$ ipython --no-banner

In [1]: import numpy as np

In [2]: from numpy import linalg as LA

In [3]: np.set_printoptions(precision=2, suppress=True, linewidth=120)

In [4]: def tidy(a):
   ...:     return np.round(a, 2) + 0
   ...: 

In [5]: J = np.array([[-1.1, -1.0, 2.4, 1.7],
   ...:     [-1.09, -0.95, 2.34, 1.77],
   ...:     [1.0, -0.9, -0.5, -0.6],
   ...:     [-0.3, -3.2, -0.7, -1.4],
   ...:     [1.2, 0.1, -1.2, 0.4]])

In [6]: Y = np.c_[J[:, :2] @ np.array([[2, 0], [1, 2]]), np.array([-4, -1, -2, -4, 0])]

In [7]: print(tidy(Y))
[[-3.2  -2.   -4.  ]
 [-3.13 -1.9  -1.  ]
 [ 1.1  -1.8  -2.  ]
 [-3.8  -6.4  -4.  ]
 [ 2.5   0.2   0.  ]]

In [8]: tidy(LA.norm(LA.qr(J)[0].T @ Y, axis=0) ** 2 / ((Y ** 2).sum(axis=0) + 1e-12))
Out[8]: array([1.  , 1.  , 0.89])

In [9]: tidy(LA.lstsq(J, Y[:, 0])[0])
Out[9]: array([2., 1., 0., 0.])

In [10]: W0 = np.load("w.npy")

In [11]: print(W0)
[[0 1 0 0 1]
 [1 0 0 1 0]
 [0 0 0 0 0]
 [0 1 0 0 1]
 [1 0 0 1 0]]

In [12]: u = np.array([1, -3])

In [13]: np.array([np.convolve(row, u, "same") for row in W0])
Out[13]: 
array([[ 0,  1, -3,  0,  1],
       [ 1, -3,  0,  1, -3],
       [ 0,  0,  0,  0,  0],
       [ 0,  1, -3,  0,  1],
       [ 1, -3,  0,  1, -3]])

In [14]: np.cross(W0[0, :3], W0[3, :3])
Out[14]: array([0, 0, 0])

In [15]: np.correlate(W0[0], W0[3], "full")
Out[15]: array([0, 1, 0, 0, 2, 0, 0, 1, 0])

In [16]: blk = np.stack([W0, 3 * W0, W0[::-1]])

In [17]: tidy(LA.norm(blk, axis=(1, 2)))
Out[17]: array([2.83, 8.49, 2.83])

In [18]: tidy(LA.det(blk))
Out[18]: array([0., 0., 0.])

In [19]: LA.matrix_rank(blk)
Out[19]: array([2, 2, 2])

In [20]: print(blk.shape)
(3, 5, 5)

In [21]: [round(float(x), 2) for x in LA.svd(W0, compute_uv=False)[:3]]
Out[21]: [2.0, 2.0, 0.0]

In [22]: np.argsort(-LA.norm(W0, axis=0).round(6), kind="stable")[:3]
Out[22]: array([0, 1, 3])

In [23]: left, sigma, Vh = LA.svd(W0)

In [24]: tidy(sigma)
Out[24]: array([2., 2., 0., 0., 0.])

In [25]: Y = left[:, :2] @ np.diag(sigma[:2]) @ Vh[:2]

In [26]: print(tidy(LA.norm(W0 - Y, 2)), tidy(sigma[2]))
0.0 0.0

In [27]: tidy(np.abs(W0 - Y).max())
Out[27]: np.float64(0.0)

In [28]: LA.matrix_rank(W0, rtol=0.05)
Out[28]: np.int64(2)

In [29]: tidy(Y)
Out[29]: 
array([[0., 1., 0., 0., 1.],
       [1., 0., 0., 1., 0.],
       [0., 0., 0., 0., 0.],
       [0., 1., 0., 0., 1.],
       [1., 0., 0., 1., 0.]])

In [30]: Q, _ = LA.qr(np.array([[0.8, -1.7, -1.3], [0.8, -0.5, 1.4], [2.3, 0.2, -0.9]]))

In [31]: data = Q[:, :3]

In [32]: print(tidy(data))
[[-0.31  0.9   0.3 ]
 [-0.31  0.2  -0.93]
 [-0.9  -0.38  0.22]]

In [33]: P = np.triu(np.array([[0, 0, 2], [0, 2, 0], [0, 0, 0]]), 1) + np.eye(3)

In [34]: Y = P @ data @ LA.inv(P)

In [35]: tidy(LA.det(Y))
Out[35]: np.float64(1.0)

In [36]: tidy(np.trace(Y)), tidy(np.trace(data))
Out[36]: (np.float64(0.11), np.float64(0.11))

In [37]: x = np.array([0, 1, 1])

In [38]: target = data @ x

In [39]: tidy(target)
Out[39]: array([ 1.2 , -0.73, -0.16])

In [40]: tidy(LA.solve(data, target))
Out[40]: array([0., 1., 1.])

In [41]: tidy(LA.solve(data, data[:, 2]))
Out[41]: array([0., 0., 1.])

In [42]: tidy(LA.solve(data, target + data[:, 0]))
Out[42]: array([1., 1., 1.])

In [43]: tidy(np.kron(np.eye(2, dtype=int), data))
Out[43]: 
array([[-0.31,  0.9 ,  0.3 ,  0.  ,  0.  ,  0.  ],
       [-0.31,  0.2 , -0.93,  0.  ,  0.  ,  0.  ],
       [-0.9 , -0.38,  0.22,  0.  ,  0.  ,  0.  ],
       [ 0.  ,  0.  ,  0.  , -0.31,  0.9 ,  0.3 ],
       [ 0.  ,  0.  ,  0.  , -0.31,  0.2 , -0.93],
       [ 0.  ,  0.  ,  0.  , -0.9 , -0.38,  0.22]])

In [44]: tidy(LA.eigvals(data).sum().real)
Out[44]: np.float64(0.11)

In [45]: tidy(LA.det(2 * data)), tidy(LA.det(data))
Out[45]: (np.float64(8.0), np.float64(1.0))
